>>> import numpy as np
>>> np.set_printoptions(precision=3, suppress=True, linewidth=120, floatmode="fixed")
>>> def tidy(a):
...     return np.round(a, 3) + 0
... 
>>> other = np.array([[1, 0, -2, -3, 3, -2, 2, 2],
...     [-3, 1, -3, -3, -3, 3, -2, 0],
...     [2, -2, -1, 2, 0, -1, 2, -1],
...     [0, -3, 0, -2, -3, -3, 0, -2],
...     [2, -1, 0, 1, 1, 1, -2, 0],
...     [0, 1, 3, 1, 3, -2, 2, 1],
...     [-2, -1, 1, -3, -2, 1, 2, 2],
...     [-1, -2, 3, 3, 3, -3, -2, -3]])
>>> W0 = other + other.T
>>> W0
array([[ 2, -3,  0, -3,  5, -2,  0,  1],
       [-3,  2, -5, -6, -4,  4, -3, -2],
       [ 0, -5, -2,  2,  0,  2,  3,  2],
       [-3, -6,  2, -4, -2, -2, -3,  1],
       [ 5, -4,  0, -2,  2,  4, -4,  3],
       [-2,  4,  2, -2,  4, -4,  3, -2],
       [ 0, -3,  3, -3, -4,  3,  4,  0],
       [ 1, -2,  2,  1,  3, -2,  0, -6]])
>>> rng = np.random.default_rng(156)
>>> other = W0 + rng.integers(-2, 3, (8, 7)) @ rng.integers(-2, 3, (7, 8))
>>> other
array([[ -8,  12,  15,  11,   0, -10,  -6,  10],
       [ -2,  -6, -13,  -8,   4,  10,  -4,  -2],
       [  1,  -2,   8,   8,  -6,  -7,   6,   9],
       [ -1,  -1,  -1, -10,  -1,   7,  -1,   0],
       [ -3,  -4,   4,   5,   5,  -1,  -9,   4],
       [ -8,  17,  13,  10,   1,  -8,  -1,   7],
       [ -4,   7,   9,  -3,  -8,   0,  -2,   0],
       [  4,  -4,   8,   2,  -2,  -8,   6,  -1]])
>>> np.linalg.matrix_rank(other - W0, tol=1e-8)
np.int64(7)
>>> other = np.array([[3, 0], [-2, 3], [-1, 3], [1, 2], [-3, 1], [0, 0], [-3, 0], [1, 3]])
>>> np.einsum("ij,ij->i", W0, W0)
array([ 52, 119,  50,  83,  90,  73,  68,  59])
>>> np.linalg.matrix_rank(W0 @ other)
np.int64(2)
>>> other.T @ W0.T
array([[ -5,   5,   7,  13,  30, -41,   0,  -9],
       [ -7, -31, -11, -19,  -5,  12, -10, -13]])
>>> np.einsum("ik,kj->ji", W0, other)
array([[ -5,   5,   7,  13,  30, -41,   0,  -9],
       [ -7, -31, -11, -19,  -5,  12, -10, -13]])
>>> np.vstack([W0, other.T]).shape
(10, 8)
>>> vals, V = np.linalg.eigh(W0)
>>> np.unique(vals.round(6) + 0, return_counts=True)[1]
array([1, 1, 1, 1, 1, 1, 1, 1])
>>> tidy(V.T @ V)
array([[1.000, 0.000, 0.000, 0.000, 0.000, 0.000, 0.000, 0.000],
       [0.000, 1.000, 0.000, 0.000, 0.000, 0.000, 0.000, 0.000],
       [0.000, 0.000, 1.000, 0.000, 0.000, 0.000, 0.000, 0.000],
       [0.000, 0.000, 0.000, 1.000, 0.000, 0.000, 0.000, 0.000],
       [0.000, 0.000, 0.000, 0.000, 1.000, 0.000, 0.000, 0.000],
       [0.000, 0.000, 0.000, 0.000, 0.000, 1.000, 0.000, 0.000],
       [0.000, 0.000, 0.000, 0.000, 0.000, 0.000, 1.000, 0.000],
       [0.000, 0.000, 0.000, 0.000, 0.000, 0.000, 0.000, 1.000]])
>>> tidy(np.abs(V[:, -1]))
array([0.427, 0.656, 0.279, 0.170, 0.464, 0.115, 0.012, 0.228])
>>> tidy(np.linalg.eigvalsh(W0 + 5 * np.eye(8)))
array([-8.440, -4.472, -1.036, -0.120,  6.055, 11.150, 13.950, 16.914])
>>> tidy(np.linalg.svd(W0, compute_uv=False))
array([13.440, 11.914,  9.472,  8.950,  6.150,  6.036,  5.120,  1.055])
>>> tidy(V @ np.diag(vals) @ V.T)
array([[ 2.000, -3.000,  0.000, -3.000,  5.000, -2.000,  0.000,  1.000],
       [-3.000,  2.000, -5.000, -6.000, -4.000,  4.000, -3.000, -2.000],
       [ 0.000, -5.000, -2.000,  2.000,  0.000,  2.000,  3.000,  2.000],
       [-3.000, -6.000,  2.000, -4.000, -2.000, -2.000, -3.000,  1.000],
       [ 5.000, -4.000,  0.000, -2.000,  2.000,  4.000, -4.000,  3.000],
       [-2.000,  4.000,  2.000, -2.000,  4.000, -4.000,  3.000, -2.000],
       [ 0.000, -3.000,  3.000, -3.000, -4.000,  3.000,  4.000,  0.000],
       [ 1.000, -2.000,  2.000,  1.000,  3.000, -2.000,  0.000, -6.000]])
>>> np.abs(V[:, -1]).round(6).argmax()
np.int64(1)
